$ python -q
>>> import numpy as np
>>> import numpy.linalg as la
>>> np.set_printoptions(precision=2, suppress=True, linewidth=160, floatmode="fixed")
>>> E = np.loadtxt("block4.csv", delimiter=",")
>>> E
array([[ 0.00, -5.00, -5.00],
       [-5.00,  0.00,  0.00],
       [-5.00,  0.00,  0.00]])
>>> # null space of dimension 1
>>> rank = la.matrix_rank(E)
>>> rank
np.int64(2)
>>> N = la.svd(E)[2][rank:].T
>>> [int(la.matrix_rank(E[:i])) for i in range(1, len(E) + 1)]
[1, 2, 2]
>>> N.shape
(3, 1)
>>> [int(la.matrix_rank(np.delete(E, i, axis=0))) for i in range(3)]
[1, 2, 2]
>>> np.round(E @ N, 2) + 0
array([[0.00],
       [0.00],
       [0.00]])
>>> np.allclose(E @ N, 0)
True
>>> U, sv, vt = la.svd(E)
>>> V = vt[:(sv > 1e-8).sum()]
>>> rng = np.random.default_rng(353)
>>> x0 = E[2] + 2 * E[1] + rng.integers(2) * np.eye(3)[2]
>>> x0
array([-15.00,   0.00,   0.00])
>>> la.matrix_rank(np.vstack([E, x0]))
np.int64(2)
>>> np.diag(V.T @ V)
array([1.00, 0.50, 0.50])
>>> V.T @ V
array([[1.00, 0.00, 0.00],
       [0.00, 0.50, 0.50],
       [0.00, 0.50, 0.50]])
>>> round(float(la.norm(x0 - V.T @ V @ x0)), 2)
0.0
>>> np.kron(np.eye(2, dtype=int), E)
array([[ 0.00, -5.00, -5.00,  0.00, -0.00, -0.00],
       [-5.00,  0.00,  0.00, -0.00,  0.00,  0.00],
       [-5.00,  0.00,  0.00, -0.00,  0.00,  0.00],
       [ 0.00, -0.00, -0.00,  0.00, -5.00, -5.00],
       [-0.00,  0.00,  0.00, -5.00,  0.00,  0.00],
       [-0.00,  0.00,  0.00, -5.00,  0.00,  0.00]])
>>> la.eigvals(E)
array([ 7.07, -7.07,  0.00])
>>> round(float(la.det(E.T)), 2)
0.0
>>> np.unique(E.round(6), axis=0).shape
(2, 3)
>>> np.allclose(E[:-1].T @ la.lstsq(E[:-1].T, E[-1])[0], E[-1])
True
>>> np.round(E @ la.pinv(E) @ E, 2) + 0
array([[ 0.00, -5.00, -5.00],
       [-5.00,  0.00,  0.00],
       [-5.00,  0.00,  0.00]])
>>> evals, V = la.eigh(E)
>>> x0 = np.array([-1, -2, 2])
>>> x0 @ E @ x0 / (x0 @ x0), np.round(evals[0], 2), round(float(evals[-1]), 2)
(np.float64(0.0), np.float64(-7.07), 7.07)
>>> V * np.maximum(evals, 0) @ V.T
array([[ 3.54, -2.50, -2.50],
       [-2.50,  1.77,  1.77],
       [-2.50,  1.77,  1.77]])
>>> x0 @ E @ x0
np.float64(0.0)
>>> la.eigvalsh(E[1:, 1:])
array([0.00, 0.00])
>>> M = np.load("test10.npy")
>>> M
array([[  0, -12,   9,   0, -16,  12],
       [ -3,  12,  -9,  -4,  16, -12],
       [ -9, -15,  -6, -12, -20,  -8],
       [  0,   8,  -6,   0,  16, -12],
       [  2,  -8,   6,   4, -16,  12],
       [  6,  10,   4,  12,  20,   8]])
>>> idx = rng.permutation(6)
>>> other = M[:, idx] * rng.choice([-1, 1], 6)
>>> other
array([[  0,   0, -12,   9, -16,  12],
       [  4,  -3,  12,  -9,  16, -12],
       [ 12,  -9,   8,  -6, -20,  15],
       [  0,   0,  12,  -6,  16,  -8],
       [ -4,   2, -12,   6, -16,   8],
       [-12,   6,  -8,   4,  20, -10]])
>>> U, _, vt = la.svd(M.T @ other)
>>> idx
array([3, 0, 5, 2, 4, 1])
>>> C2 = M.T @ M
>>> np.allclose(C2, C2.T)
True
>>> la.eigvalsh(C2)[::-1]
array([2812.90, 1145.60,   22.58,   14.60,    9.20,    0.12])
>>> la.svd(M, compute_uv=False) ** 2
array([2812.90, 1145.60,   22.58,   14.60,    9.20,    0.12])
>>> np.trace(C2), (M ** 2).sum()
(np.int64(4005), np.int64(4005))
>>> x0 = np.array([0, 1, 2, 0, 0, 1])
>>> y = M @ x0
>>> y
array([ 18, -18, -35, -16,  16,  26])
>>> la.solve(M.T, M[2])
array([-0.00, -0.00,  1.00, -0.00, -0.00, -0.00])
>>> np.round(la.solve(M, y + M[:, 0]), 2) + 0
array([1.00, 1.00, 2.00, 0.00, 0.00, 1.00])
>>> X = np.loadtxt("dump.csv", delimiter=",")
>>> X
array([[ 1.00,  0.00,  0.00,  0.00],
       [ 3.00,  1.00,  0.00,  0.00],
       [ 3.00, -2.00,  1.00,  0.00],
       [ 2.00, -4.00, -3.00,  1.00]])
>>> # triangular
>>> x0 = np.array([-1, 3, 1, -2, -1, -1])
>>> a = np.maximum(M @ x0, 0)
>>> M * (a > 1e-9)[:, None]
array([[  0,   0,   0,   0,   0,   0],
       [ -3,  12,  -9,  -4,  16, -12],
       [ -9, -15,  -6, -12, -20,  -8],
       [  0,   8,  -6,   0,  16, -12],
       [  0,   0,   0,   0,   0,   0],
       [  0,   0,   0,   0,   0,   0]])
>>> a
array([ 0, 34, 10, 14,  0,  0])
>>> np.maximum(M @ x0, 0) - np.maximum(-M @ x0, 0)
array([-23,  34,  10,  14, -24, -24])
>>> x0 = np.array([3, 0, 0, 1])
>>> a = np.maximum(X @ x0, 0)
>>> X.T @ a
array([ 71.00, -37.00, -12.00,   7.00])
>>> a
array([3.00, 9.00, 9.00, 7.00])
>>> np.maximum(X @ (3 * x0), 0)
array([ 9.00, 27.00, 27.00, 21.00])
>>> U, sv, vt = la.svd(X)
>>> sv
array([6.08, 3.81, 1.87, 0.02])
>>> other = U[:, :3] @ np.diag(sv[:3]) @ vt[:3]
>>> round(float(la.norm(X - other, 2)), 2), np.round(sv[3], 2)
(0.02, np.float64(0.02))
>>> f = np.array([5, 2])
>>> np.correlate(M[1], M[4], "full")
array([ -36,  192, -312,  126,  316, -572,  328,   62, -208,  128,  -24])
>>> np.cross(M[1, :3], M[4, :3])
array([0, 0, 0])
>>> np.convolve(M[1], f)
array([-15,  54, -21, -38,  72, -28, -24])
>>> la.matrix_power(X - np.diag(np.diag(X)), 4)
array([[0.00, 0.00, 0.00, 0.00],
       [0.00, 0.00, 0.00, 0.00],
       [0.00, 0.00, 0.00, 0.00],
       [0.00, 0.00, 0.00, 0.00]])
>>> [int(la.matrix_rank(la.matrix_power(X, p))) for p in range(1, 5)]
[4, 4, 4, 4]
>>> J = np.load("run3.npy")
>>> J
array([[10,  0],
       [ 4,  0]])
>>> x0 = np.array([5, 0])
>>> J @ np.ones(2)
array([10.00,  4.00])
>>> la.norm(J @ x0) <= la.norm(J, 2) * la.norm(x0) + 1e-9
np.True_
>>> (J @ x0).argmax()
np.int64(0)
>>> la.pinv(J)
array([[0.09, 0.03],
       [0.00, 0.00]])
>>> U, sv, vt = la.svd(J)
>>> np.argmax(sv[:-1] / (sv[1:] + 1e-6)) + 1
np.int64(1)
>>> sv
array([10.77,  0.00])
>>> other = U[:, :1] @ np.diag(sv[:1]) @ vt[:1]
>>> la.matrix_rank(other)
np.int64(1)
>>> la.matrix_rank(J, rtol=0.05)
np.int64(1)
>>> round(la.norm(J - other, 2), 2), sv[1]
(np.float64(0.0), np.float64(0.0))
>>> round(np.trace(la.pinv(J) @ J), 2)
np.float64(1.0)
>>> la.lstsq(J[:-1].T, J[-1])[2]
np.int32(1)
>>> np.abs(np.diag(la.qr(J)[1])) > 1e-9
array([ True, False])
>>> mat = np.load("sample11.npy")
>>> mat
array([[ 0.26, -0.44],
       [-0.44,  0.74]])
>>> # a projection of rank 1
>>> other = mat / la.norm(mat, axis=1, keepdims=True)
>>> C2 = other @ other.T
>>> np.argwhere(np.triu(np.abs(C2) > 0.95, 1))
array([[0, 1]])
>>> (np.abs(C2) > 0.9).astype(int)
array([[1, 1],
       [1, 1]])
>>> x0 = np.array([9, 4])
>>> la.eigvalsh(2 * mat - np.eye(2))
array([-1.00,  1.00])
>>> np.round((x0 - mat @ x0) @ (mat @ x0), 2)
np.float64(0.0)
>>> np.eye(2) - mat
array([[0.74, 0.44],
       [0.44, 0.26]])
>>> rank = la.matrix_rank(mat)
>>> rank
np.int64(1)
>>> N = la.svd(mat)[2][rank:].T
>>> N @ N.T
array([[0.74, 0.44],
       [0.44, 0.26]])
>>> [int(la.matrix_rank(mat[:i])) for i in range(1, len(mat) + 1)]
[1, 1]
>>> la.matrix_rank(mat.T @ mat), la.matrix_rank(mat @ mat.T)
(np.int64(1), np.int64(1))
>>> P = np.triu(np.array([[-1, -1], [0, 1]]), 1) + np.eye(2)
>>> other = P @ mat @ la.inv(P)
>>> round(float(la.det(other)), 2)
0.0
>>> data = np.load("x.npy")
>>> data
array([[0, 3],
       [0, 0]])
>>> # column 1 dominates
>>> rank = la.matrix_rank(data)
>>> rank
np.int64(1)
>>> N = la.svd(data)[2][rank:].T
>>> [int(la.matrix_rank(data[:i])) for i in range(1, len(data) + 1)]
[1, 1]
>>> data @ N
array([[0.00],
       [0.00]])
>>> np.allclose(data @ N, 0)
True
>>> other = np.array([[2, -1], [1, 0], [-1, -2]])
>>> m1 = np.tile(other, (2, 3))
>>> m1
array([[ 2, -1,  2, -1,  2, -1],
       [ 1,  0,  1,  0,  1,  0],
       [-1, -2, -1, -2, -1, -2],
       [ 2, -1,  2, -1,  2, -1],
       [ 1,  0,  1,  0,  1,  0],
       [-1, -2, -1, -2, -1, -2]])
>>> # column 2 repeats column 0
>>> np.argsort(-la.norm(m1, axis=0).round(6), kind="stable")[:3]
array([0, 2, 4])
>>> np.round(la.norm(m1, 2) / la.norm(m1), 2)
np.float64(0.74)
>>> la.cond(m1) > 100
np.True_
>>> q, Rm = la.qr(M)
>>> np.allclose(Rm.T @ Rm, M.T @ M)
True
>>> np.abs(np.diag(Rm))
array([11.40, 24.16,  3.91,  3.51,  7.43,  1.20])
>>> q.shape, Rm.shape
((6, 6), (6, 6))
>>> arr = np.load("data.npy")
>>> arr
array([[ 4.00,  0.00,  1.70],
       [-5.50,  0.20,  1.60]])
>>> def softmax(z):
...     e = np.exp(z - z.max(axis=-1, keepdims=True))
...     return e / e.sum(axis=-1, keepdims=True)
... 
>>> np.round(softmax(arr[1]), 2) + 0
array([0.00, 0.20, 0.80])
>>> np.round(softmax(arr[1] + -3), 2) + 0
array([0.00, 0.20, 0.80])
>>> np.round(softmax(10 * arr[1]), 2) + 0
array([0.00, 0.00, 1.00])
>>> scores = arr @ arr.T / np.sqrt(3)
>>> np.round(softmax(scores + np.triu(np.full(scores.shape, -np.inf), 1)), 2) + 0
array([[1.00, 0.00],
       [0.00, 1.00]])
>>> softmax(scores).round(6).argmax(axis=1)
array([0, 1])
>>> softmax(scores)[1] @ arr
array([-5.50,  0.20,  1.60])
>>> la.matrix_rank(arr)
np.int64(2)
>>> arr.sum(axis=0)
array([-1.50,  0.20,  3.30])
>>> np.count_nonzero(arr)
np.int64(5)
>>> arr.shape
(2, 3)
>>> np.round(la.norm(arr), 2)
np.float64(7.19)
>>> arr - arr[0]
array([[ 0.00,  0.00,  0.00],
       [-9.50,  0.20, -0.10]])
>>> np.diff(arr, axis=0)
array([[-9.50,  0.20, -0.10]])
>>> np.abs(arr).max()
np.float64(5.5)
